$ python3 -q
>>> import numpy as np
>>> np.set_printoptions(precision=2, suppress=True, linewidth=200)
>>> data = np.array([[2, 1, 2, 0], [2, 1, 2, 3], [3, 2, 0, 1]])
>>> data
array([[2, 1, 2, 0],
       [2, 1, 2, 3],
       [3, 2, 0, 1]])
>>> x = np.array([7, 2, 1, 4])
>>> np.einsum("ij,j->i", data, x)
array([18, 30, 29])
>>> T = np.stack([data, -2 * data, data[::-1]])
>>> np.linalg.matrix_rank(T)
array([3, 3, 3])
>>> (T @ data.T).shape
(3, 3, 3)
>>> print(np.linalg.matrix_rank(T.reshape(3, -1)))
2
>>> M = np.diag(np.array([3, 0, -9])) + 2 * np.eye(3, k=1) + 2 * np.eye(3, k=-1)
>>> M
array([[ 3.,  2.,  0.],
       [ 2.,  0.,  2.],
       [ 0.,  2., -9.]])
>>> x = np.array([5, 1, 1])
>>> target = M @ x
>>> c, lr = np.zeros(3), 1 / np.linalg.norm(M, 2) ** 2
>>> for i in range(250):
...     c -= lr * M.T @ (M @ c - target)
...     if i % 50 == 0: print(i, round(np.linalg.norm(M @ c - target), 2))
... 
0 16.38
50 0.65
100 0.52
150 0.42
200 0.34
>>> round(np.linalg.cond(M), 2)
np.float64(15.09)
>>> print(c)
[4.8  1.37 1.09]
>>> M2 = np.linalg.inv(M)
>>> np.round(np.linalg.cond(M), 2)
np.float64(15.09)
>>> np.round(np.linalg.inv(M2), 2) + 0
array([[ 3.,  2.,  0.],
       [ 2.,  0.,  2.],
       [ 0.,  2., -9.]])
>>> np.allclose(M2, M.T)
False
>>> m1 = np.loadtxt("sample0.csv", delimiter=",")
>>> m1
array([[ 1., -1., -1.],
       [ 0., -2., -1.],
       [ 0., -1., -2.],
       [ 0., -1., -2.]])
>>> # row 3 repeats row 2
>>> M2 = np.array([[0, 0], [1, 2], [1, 2]])
>>> np.einsum("ij,ij->i", M, M)
array([13.,  8., 85.])
>>> print(np.einsum("ik,kj->ji", M, M2))
[[  2.   2.  -7.]
 [  4.   4. -14.]]
>>> np.einsum("ik,kj->ij", M, M2)
array([[  2.,   4.],
       [  2.,   4.],
       [ -7., -14.]])
>>> rng = np.random.default_rng(14096)
>>> M2 = m1 + rng.integers(-2, 3, (4, 1)) @ rng.integers(-2, 3, (1, 3))
>>> M2
array([[ 3., -3., -3.],
       [-2.,  0.,  1.],
       [ 0., -1., -2.],
       [ 4., -5., -6.]])
>>> print(np.abs(M2 - m1).sum(axis=1))
[ 6.  6.  0. 12.]
>>> x = np.array([-2, 0, -1])
>>> target = m1 @ x
>>> np.linalg.solve(m1.T @ m1, m1.T @ target)
array([-2.,  0., -1.])
>>> np.round(np.linalg.pinv(m1) @ m1, 2) + 0
array([[1., 0., 0.],
       [0., 1., 0.],
       [0., 0., 1.]])
>>> target
array([-1.,  1.,  2.,  2.])
>>> np.round(np.linalg.lstsq(m1, target)[0], 2) + 0
array([-2.,  0., -1.])
>>> target = target + 0.05 * rng.normal(size=4)
>>> target
array([-0.97,  1.01,  2.03,  1.97])
>>> c, *_ = np.linalg.lstsq(m1, target)
>>> c.round()
array([-2., -0., -1.])
>>> c
array([-1.97, -0.01, -1.  ])
>>> np.round(m1.T @ (target - m1 @ c), 2) + 0
array([0., 0., 0.])
>>> M2 = np.c_[m1[:, :1] @ np.array([[-1]]), np.array([-3, -3, -1, 1])]
>>> M2
array([[-1., -3.],
       [ 0., -3.],
       [ 0., -1.],
       [ 0.,  1.]])
>>> print(np.round(np.linalg.norm(M2 - m1 @ np.linalg.lstsq(m1, M2)[0], axis=0), 2) + 0)
[0.   1.41]
>>> np.linalg.matrix_rank(M2)
np.int64(2)
>>> np.linalg.matrix_rank(np.c_[m1, M2])
np.int64(4)
>>> print(np.linalg.norm(np.linalg.qr(m1)[0].T @ M2, axis=0) ** 2 / ((M2 ** 2).sum(axis=0) + 1e-12))
[1.  0.9]
>>> x = np.array([0, 2, 3])
>>> target = m1 @ x
>>> c, lr = np.zeros(3), 1 / np.linalg.norm(m1, 2) ** 2
>>> for i in range(30):
...     c -= lr * m1.T @ (m1 @ c - target)
...     if i % 5 == 0: print(i, round(np.linalg.norm(m1 @ c - target), 2))
... 
0 0.49
5 0.32
10 0.21
15 0.14
20 0.1
25 0.07
>>> c
array([-0.05,  2.01,  2.99])
>>> mat = np.loadtxt("block19.csv", delimiter=",")
>>> mat
array([[10.,  4.,  5.,  9.],
       [ 4.,  0.,  5.,  7.],
       [ 5.,  5., 10.,  7.],
       [ 9.,  7.,  7.,  2.]])
>>> idx = rng.permutation(4)
>>> idx
array([3, 1, 0, 2])
>>> M2 = mat[idx][:, idx]
>>> np.sort(np.abs(np.linalg.eigvals(M2)))
array([ 1.15,  5.18,  6.89, 24.87])
>>> print(np.diag(M2))
[ 2.  0. 10. 10.]
>>> print(round(float(np.linalg.det(M2)), 2), round(float(np.linalg.det(mat[idx])), 2))
1024.0 1024.0
>>> np.trace(M2)
np.float64(22.0)
